% ipython --no-banner

In [1]: import numpy as np

In [2]: np.set_printoptions(precision=3, suppress=True, linewidth=140, sign=" ")

In [3]: E = np.loadtxt("test16.csv", delimiter=",")

In [4]: E
Out[4]: 
array([[-0.9, -0.5, -2.9,  7.5, -1.6],
       [-0.9,  0.9,  0.3, -2. , -0.2],
       [ 0.8, -1.5,  1.2, -5.5,  0.8],
       [ 0.4, -0.7, -0.2,  0.5,  1.2],
       [-0.5,  2.1, -0.3, -5.5, -2.6],
       [-0.5, -0.7,  0.4,  1. , -1.1],
       [ 0.7, -0.8,  1.4,  6. ,  0. ]])

In [5]: # column 3 dominates

In [6]: B = np.c_[E[:, :4] @ np.array([[0, 0, 0, -3], [-1, -2, -1, -1], [-2, -3, 0, -2], [-1, -3, 1, 3]]), np.array([1, 9, 5, 4, 4, 9, 0])]

In [7]: B
Out[7]: 
array([[ -1.2, -12.8,   8. ,  31.5,   1. ],
       [  0.5,   3.3,  -2.9,  -4.8,   9. ],
       [  4.6,  15.9,  -4. , -19.8,   5. ],
       [  0.6,   0.5,   1.2,   1.4,   4. ],
       [  4. ,  13.2,  -7.6, -16.5,   4. ],
       [ -1.1,  -2.8,   1.7,   4.4,   9. ],
       [ -8. , -20.6,   6.8,  13.9,   0. ]])

In [8]: np.linalg.matrix_rank(B)
Out[8]: np.int64(5)

In [9]: np.round(np.linalg.norm(B - E @ np.linalg.lstsq(E, B)[0], axis=0), 3) + 0
Out[9]: array([ 0.   ,  0.   ,  0.   ,  0.   ,  8.351])

In [10]: np.round(np.linalg.lstsq(E, B[:, 0])[0], 3) + 0
Out[10]: array([ 0., -1., -2., -1.,  0.])

In [11]: np.linalg.matrix_rank(np.c_[E, B])
Out[11]: np.int64(6)

In [12]: proj = B @ np.linalg.solve(B.T @ B, B.T)

In [13]: np.diag(proj)
Out[13]: array([ 0.866,  0.563,  0.75 ,  0.598,  0.785,  0.564,  0.873])

In [14]: np.round(proj @ B[:, 4], 3) + 0
Out[14]: array([ 1.,  9.,  5.,  4.,  4.,  9.,  0.])

In [15]: vec = np.array([-8, 5, 2, 3, 8])

In [16]: target = E @ vec

In [17]: coef, lr = np.zeros(5), 1 / np.linalg.norm(E, 2) ** 2

In [18]: for i in range(10):
    ...:     coef -= lr * E.T @ (E @ coef - target)
    ...:     if i % 2 == 0: print(i, round(np.linalg.norm(E @ coef - target), 3))
    ...: 
0 20.15
2 19.031
4 18.116
6 17.33
8 16.629

In [19]: round(np.linalg.cond(E), 3)
Out[19]: np.float64(12.76)

In [20]: coef
Out[20]: array([-0.257,  0.622,  0.266,  2.423,  1.965])

In [21]: vec = np.array([2, 2, 0, 0, 2])

In [22]: target = E @ vec

In [23]: np.round(np.linalg.lstsq(E, target)[0], 3) + 0
Out[23]: array([ 2.,  2.,  0.,  0.,  2.])

In [24]: target
Out[24]: array([-6. , -0.4,  0.2,  1.8, -2. , -4.6, -0.2])

In [25]: rng = np.random.default_rng(6325)

In [26]: target = target + 0.05 * rng.normal(size=7)

In [27]: target
Out[27]: array([-6.05 , -0.467,  0.228,  1.861, -2.034, -4.608, -0.255])

In [28]: coef, *_ = np.linalg.lstsq(E, target)

In [29]: [round(float(np.linalg.norm(np.linalg.solve(E.T @ E + lam * np.eye(5), E.T @ target))), 2) for lam in (0, 1, 10, 100)]
Out[29]: [3.49, 2.53, 1.06, 0.27]

In [30]: coef
Out[30]: array([ 2.035,  1.992, -0.023, -0.006,  2.015])

In [31]: coef.round()
Out[31]: array([ 2.,  2., -0., -0.,  2.])

In [32]: B = np.array([[0, 0, 2, 2, 1, 2, 0],
    ...:     [0, 2, 0, 1, 0, 1, 2],
    ...:     [2, 2, 1, 0, 0, 0, 2],
    ...:     [1, 2, 0, 0, 0, 2, 2],
    ...:     [2, 2, 2, 1, 1, 0, 1],
    ...:     [0, 0, 2, 1, 2, 2, 2],
    ...:     [1, 2, 1, 2, 1, 2, 2]])

In [33]: J = np.triu(B)

In [34]: J
Out[34]: 
array([[ 0,  0,  2,  2,  1,  2,  0],
       [ 0,  2,  0,  1,  0,  1,  2],
       [ 0,  0,  1,  0,  0,  0,  2],
       [ 0,  0,  0,  0,  0,  2,  2],
       [ 0,  0,  0,  0,  1,  0,  1],
       [ 0,  0,  0,  0,  0,  2,  2],
       [ 0,  0,  0,  0,  0,  0,  2]])

In [35]: labels = rng.permutation(7)

In [36]: labels
Out[36]: array([ 2,  1,  3,  0,  5,  6,  4])

In [37]: B = J[labels][:, labels]

In [38]: np.diag(B)
Out[38]: array([ 1,  2,  0,  0,  2,  2,  1])

In [39]: np.allclose(B, J)
Out[39]: False

In [40]: np.trace(B)
Out[40]: np.int64(8)

In [41]: np.round(np.linalg.det(B), 3), np.round(np.linalg.det(J[labels]), 3)
Out[41]: (np.float64(0.0), np.float64(0.0))
